$ python3 -q
>>> import numpy as np
>>> from numpy import linalg as LA
>>> np.set_printoptions(precision=3, suppress=True, linewidth=100, sign=" ")
>>> X = np.loadtxt("sample8.csv", delimiter=",")
>>> X
array([[ 1.,  0.,  0.,  0.,  0.,  0.,  0.,  0.,  0.,  0.,  0.,  0.,  0.,  0.,  0.],
       [ 0.,  1.,  0.,  0.,  0.,  0.,  0.,  0.,  0.,  0.,  0.,  0.,  0.,  0.,  0.],
       [-1., -1.,  1.,  0.,  0.,  0.,  0.,  0.,  0.,  0.,  0.,  0.,  0.,  0.,  0.],
       [-1.,  2., -2.,  1.,  0.,  0.,  0.,  0.,  0.,  0.,  0.,  0.,  0.,  0.,  0.],
       [ 1.,  1.,  1., -1.,  1.,  0.,  0.,  0.,  0.,  0.,  0.,  0.,  0.,  0.,  0.],
       [-2.,  2.,  1.,  2.,  0.,  1.,  0.,  0.,  0.,  0.,  0.,  0.,  0.,  0.,  0.],
       [-1.,  2., -1.,  0.,  0.,  1.,  1.,  0.,  0.,  0.,  0.,  0.,  0.,  0.,  0.],
       [-1.,  1., -2., -2., -1., -2., -1.,  1.,  0.,  0.,  0.,  0.,  0.,  0.,  0.],
       [ 2., -2.,  0., -2.,  1.,  1., -2., -2.,  1.,  0.,  0.,  0.,  0.,  0.,  0.],
       [-1.,  2., -2.,  0.,  1., -2., -2.,  0.,  1.,  1.,  0.,  0.,  0.,  0.,  0.],
       [-2.,  1.,  0.,  0., -1., -2., -1.,  1.,  1.,  1.,  1.,  0.,  0.,  0.,  0.],
       [-1.,  2.,  2., -1., -1.,  2.,  1.,  0.,  2.,  0.,  2.,  1.,  0.,  0.,  0.],
       [-1., -1.,  0.,  2.,  0., -2., -2.,  2.,  0.,  2., -1., -2.,  1.,  0.,  0.],
       [-2.,  1., -2., -2., -2., -1.,  2.,  0., -1.,  2., -1., -1.,  2.,  1.,  0.],
       [-1.,  1.,  2., -1.,  0.,  1.,  0., -1.,  0.,  1.,  0., -1.,  0.,  2.,  1.]])
>>> round(np.abs(LA.eigvals(X)).max(), 3)
np.float64(1.0)
>>> np.round(LA.det(X), 3)
np.float64(1.0)
>>> rng = np.random.default_rng(30789)
>>> other = X + rng.integers(-2, 3, (15, 14)) @ rng.integers(-2, 3, (14, 15))
>>> other
array([[  8.,  -5.,   1.,   5.,  -6., -10.,  -5.,   0.,   0.,   7., -12.,   5.,  10.,  -3.,  -8.],
       [  0.,  -1.,  -1.,  -8.,  -2.,  -6.,   6.,   7.,  -3.,  -6.,  -4.,   9.,   6.,   2.,   3.],
       [  7., -13.,  11.,   4.,  -3.,  12.,  16.,  -2.,   0.,  -7.,   6.,  -1.,  -2.,   5.,  -6.],
       [  2.,   1.,  -9.,  10.,   6.,  -8.,  -7.,  -8.,   0.,   7.,   1.,   4., -11.,   1.,   5.],
       [  3.,   7.,   3., -12.,  -7.,  -2.,   9.,   6.,  -5.,  -1.,  -1.,   4.,  -3.,  -3.,  -2.],
       [  1.,  -7.,   7.,  12.,   8.,   5.,  -4.,   0.,   7.,   0.,   9.,  -9.,   2.,  -2.,   0.],
       [ -8.,   0.,  -9.,   3.,  -9.,   0.,   2.,  15.,  -2.,   6.,   8.,  -6.,  13., -12.,  10.],
       [  4.,   7.,  10.,  -6., -14.,  -7.,   1.,  11.,  -6.,  -1.,  -4.,   0.,   2.,  -3.,  -3.],
       [  9.,  -5.,   8.,   4.,   9.,   7.,   7., -21.,   0., -14.,  -1.,   0., -10.,  20.,  -6.],
       [ -7.,  -1.,  -3.,  -8.,   7.,   0., -10.,   9.,  10.,   1.,  -3.,   1.,  10.,  -7.,  -2.],
       [ -7.,  -4., -18., -16.,  -3.,   2.,  10.,   9.,  -2.,  -4.,   5.,  10.,  -7.,  -6.,  12.],
       [  1.,  -1.,  -3.,   4.,   5.,   9.,  -1.,   1.,  10.,  -3.,  11., -10., -12., -13.,  -1.],
       [ -7.,   8.,  -6.,   6.,  -3.,   4.,  -6.,   8.,   2.,   9.,   4., -10.,   1., -12.,  -1.],
       [  1.,   3.,  12.,  -7.,  -6.,  -2.,  20.,  -3., -10.,  -9.,  -2.,   3.,  10.,  18.,  -3.],
       [  9.,  -6.,   9.,  -1.,   6.,   5.,   8., -11.,   2.,  -7.,  -4.,   6.,  -6.,  13.,  -9.]])
>>> LA.matrix_rank(other - X, tol=1e-8)
np.int64(14)
>>> np.abs(other - X).sum(axis=1)
array([  84.,   65.,   94.,   78.,   65.,   73.,  103.,   76.,  118.,   75.,  116.,   88.,   79.,
        103.,  100.])
